% python3 -q
>>> import numpy as np
>>> from numpy import linalg as LA
>>> np.set_printoptions(suppress=True, linewidth=200)
>>> m1 = np.load("m.npy")
>>> m1.round(3)
array([[0.222, 0.167, 0.278, 0.111, 0.111, 0.111],
       [0.278, 0.222, 0.222, 0.111, 0.111, 0.056],
       [0.222, 0.222, 0.167, 0.056, 0.278, 0.056],
       [0.333, 0.267, 0.133, 0.067, 0.133, 0.067],
       [0.125, 0.083, 0.208, 0.208, 0.167, 0.208],
       [0.214, 0.143, 0.143, 0.357, 0.071, 0.071]])
>>> # rows sum to 1
>>> np.round(m1[1] @ m1[2], 3)
np.float64(0.188)
>>> np.round(LA.norm(m1) ** 2 / LA.norm(m1, 2) ** 2, 3)
np.float64(1.156)
>>> r0 = np.array([-3, -4, -5, 4, 4, 1])
>>> out = m1 + np.outer(r0, np.eye(6)[3])
>>> out.round(3)
array([[ 0.222,  0.167,  0.278, -2.889,  0.111,  0.111],
       [ 0.278,  0.222,  0.222, -3.889,  0.111,  0.056],
       [ 0.222,  0.222,  0.167, -4.944,  0.278,  0.056],
       [ 0.333,  0.267,  0.133,  4.067,  0.133,  0.067],
       [ 0.125,  0.083,  0.208,  4.208,  0.167,  0.208],
       [ 0.214,  0.143,  0.143,  1.357,  0.071,  0.071]])
>>> K = np.loadtxt("mat.csv", delimiter=",")
>>> K
array([[ 0.707, -0.613,  0.396, -0.472, -2.353],
       [ 0.2  ,  1.4  ,  0.9  ,  1.2  ,  0.1  ],
       [ 2.3  , -0.2  ,  0.8  , -0.1  ,  1.4  ],
       [ 0.1  ,  0.9  ,  0.4  , -1.3  , -0.7  ],
       [ 0.7  , -0.6  ,  0.4  , -0.5  , -2.3  ],
       [ 0.6  ,  0.9  , -1.   , -0.1  ,  1.4  ]])
>>> x = np.array([-4, 7, 8, -9, 8])
>>> target = K @ x
>>> target.round(3)
array([-18.527,   6.2  ,   7.9  ,  15.2  , -17.7  ,   8.   ])
>>> np.round(LA.pinv(K) @ K, 3) + 0
array([[1., 0., 0., 0., 0.],
       [0., 1., 0., 0., 0.],
       [0., 0., 1., 0., 0.],
       [0., 0., 0., 1., 0.],
       [0., 0., 0., 0., 1.]])
>>> try:
...     LA.solve(K, target)
... except LA.LinAlgError as e:
...     print(repr(e))
... 
LinAlgError('Last 2 dimensions of the array must be square')
>>> np.round(LA.solve(K.T @ K, K.T @ target), 3)
array([-4.,  7.,  8., -9.,  8.])
>>> rng = np.random.default_rng(265101)
>>> target = target + 0.3 * rng.normal(size=6)
>>> target.round(3)
array([-18.556,   5.699,   7.558,  15.613, -17.826,   7.907])
>>> beta, *_ = LA.lstsq(K, target)
>>> beta.round()
array([-4.,  7.,  8., -9.,  8.])
>>> np.round(K.T @ (target - K @ beta), 3) + 0
array([0., 0., 0., 0., 0.])
>>> round(float(LA.norm(target - K @ beta)), 3)
0.079
>>> [round(float(LA.norm(LA.solve(K.T @ K + lam * np.eye(5), K.T @ target))), 2) for lam in (0, 1, 10, 100)]
[16.85, 11.08, 4.56, 0.94]
>>> W0 = np.load("w.npy")
>>> W0
array([[ 6,  0, -3, -6],
       [-4,  0,  2,  4],
       [ 6,  0, -3, -6],
       [-2,  0,  1,  2],
       [ 4,  0, -2, -4],
       [-2,  0,  1,  2],
       [ 4,  0, -2, -4],
       [ 0,  0,  0,  0]])
>>> LA.cond(W0) > 100
np.True_
>>> np.round(LA.norm(W0, 2) / LA.norm(W0), 3)
np.float64(1.0)
>>> np.allclose(W0[:-1].T @ LA.lstsq(W0[:-1].T, W0[-1])[0], W0[-1])
True
>>> rk = LA.matrix_rank(W0)
>>> rk
np.int64(1)
>>> null = LA.svd(W0)[2][rk:].T
>>> np.allclose(W0 @ null, 0)
True
>>> np.round(W0 @ null, 3) + 0
array([[0., 0., 0.],
       [0., 0., 0.],
       [0., 0., 0.],
       [0., 0., 0.],
       [0., 0., 0.],
       [0., 0., 0.],
       [0., 0., 0.],
       [0., 0., 0.]])
>>> [int(LA.matrix_rank(W0[:i])) for i in range(1, len(W0) + 1)]
[1, 1, 1, 1, 1, 1, 1, 1]
>>> np.round(null @ null.T, 3) + 0
array([[ 0.556,  0.   ,  0.222,  0.444],
       [ 0.   ,  1.   ,  0.   ,  0.   ],
       [ 0.222,  0.   ,  0.889, -0.222],
       [ 0.444,  0.   , -0.222,  0.556]])
>>> [int(LA.matrix_rank(W0[:, :j + 1])) for j in range(4)]
[1, 1, 1, 1]
>>> out = W0[0, 0] * W0[1:] - np.outer(W0[1:, 0], W0[0])
>>> out
array([[0, 0, 0, 0],
       [0, 0, 0, 0],
       [0, 0, 0, 0],
       [0, 0, 0, 0],
       [0, 0, 0, 0],
       [0, 0, 0, 0],
       [0, 0, 0, 0]])
>>> np.flatnonzero(~out.round(6).any(axis=1))
array([0, 1, 2, 3, 4, 5, 6])
>>> left, sv, vt = LA.svd(W0)
>>> np.argmax(sv[:-1] / (sv[1:] + 1e-6)) + 1
np.int64(1)
>>> sv.round(3) + 0
array([16.971,  0.   ,  0.   ,  0.   ])
>>> out = left[:, :1] @ np.diag(sv[:1]) @ vt[:1]
>>> round(float(LA.norm(W0 - out) / LA.norm(W0)), 3)
0.0
>>> np.round(np.abs(W0 - out).max(), 3)
np.float64(0.0)
>>> LA.matrix_rank(W0, rtol=0.05)
np.int64(1)
>>> X, _ = LA.qr(np.array([[1.0, -1.1, -1.3, -0.7, -1.0],
...     [1.8, 1.4, -0.7, -1.1, -1.5],
...     [0.2, -0.7, 0.3, 0.3, -0.8],
...     [-0.4, -0.1, -0.6, 0.6, -0.8],
...     [-0.4, 0.8, -2.2, 2.8, -2.3]]))
>>> X.round(3)
array([[-0.466,  0.651,  0.53 , -0.237, -0.148],
       [-0.839, -0.499, -0.049,  0.044,  0.207],
       [-0.093,  0.368, -0.058,  0.87 ,  0.31 ],
       [ 0.187,  0.006,  0.279, -0.284,  0.898],
       [ 0.187, -0.438,  0.798,  0.323, -0.181]])
>>> # orthonormal columns
>>> hat = np.triu(np.array([[3, 2, 0, 1, 3],
...     [2, 2, 0, 3, 3],
...     [2, 2, 2, 3, 1],
...     [5, 0, 5, 0, 2],
...     [2, 3, 3, 2, 2]]), 1) + np.eye(5)
>>> out = hat @ X @ LA.inv(hat)
>>> round(LA.det(out), 3)
np.float64(1.0)
>>> x = np.array([0, 1, 2, 0, 0])
>>> np.round(np.sort(np.abs(np.degrees(np.angle(LA.eigvals(X))))), 3)
array([  0.   , 111.909, 111.909, 150.556, 150.556])
>>> np.round(np.abs(LA.eigvals(X)), 3)
array([1., 1., 1., 1., 1.])
>>> [p for p in range(1, 25) if np.allclose(LA.matrix_power(X, p), np.eye(5))]
[]
>>> 5 - LA.matrix_rank(X - np.eye(5), tol=1e-8)
np.int64(1)
>>> np.round(X[:, 1] @ X[:, 4], 3)
np.float64(0.0)
>>> np.round(X.T @ X, 3) + 0
array([[1., 0., 0., 0., 0.],
       [0., 1., 0., 0., 0.],
       [0., 0., 1., 0., 0.],
       [0., 0., 0., 1., 0.],
       [0., 0., 0., 0., 1.]])
>>> np.round(LA.pinv(X), 3)
array([[-0.466, -0.839, -0.093,  0.187,  0.187],
       [ 0.651, -0.499,  0.368,  0.006, -0.438],
       [ 0.53 , -0.049, -0.058,  0.279,  0.798],
       [-0.237,  0.044,  0.87 , -0.284,  0.323],
       [-0.148,  0.207,  0.31 ,  0.898, -0.181]])
>>> data = np.load("run12.npy")
>>> data
array([[6, 0, 0, 0, 0, 0, 0],
       [0, 6, 0, 0, 0, 0, 0],
       [0, 0, 2, 0, 0, 0, 0],
       [0, 0, 0, 8, 0, 0, 0],
       [0, 0, 0, 0, 9, 0, 0],
       [0, 0, 0, 0, 0, 9, 0],
       [0, 0, 0, 0, 0, 0, 6]])
>>> # triangular: eigenvalues sit on the diagonal
>>> Lm = LA.cholesky(data)
>>> LA.eigvalsh(data).min() > 0
np.True_
>>> Lm.round(3)
array([[2.449, 0.   , 0.   , 0.   , 0.   , 0.   , 0.   ],
       [0.   , 2.449, 0.   , 0.   , 0.   , 0.   , 0.   ],
       [0.   , 0.   , 1.414, 0.   , 0.   , 0.   , 0.   ],
       [0.   , 0.   , 0.   , 2.828, 0.   , 0.   , 0.   ],
       [0.   , 0.   , 0.   , 0.   , 3.   , 0.   , 0.   ],
       [0.   , 0.   , 0.   , 0.   , 0.   , 3.   , 0.   ],
       [0.   , 0.   , 0.   , 0.   , 0.   , 0.   , 2.449]])
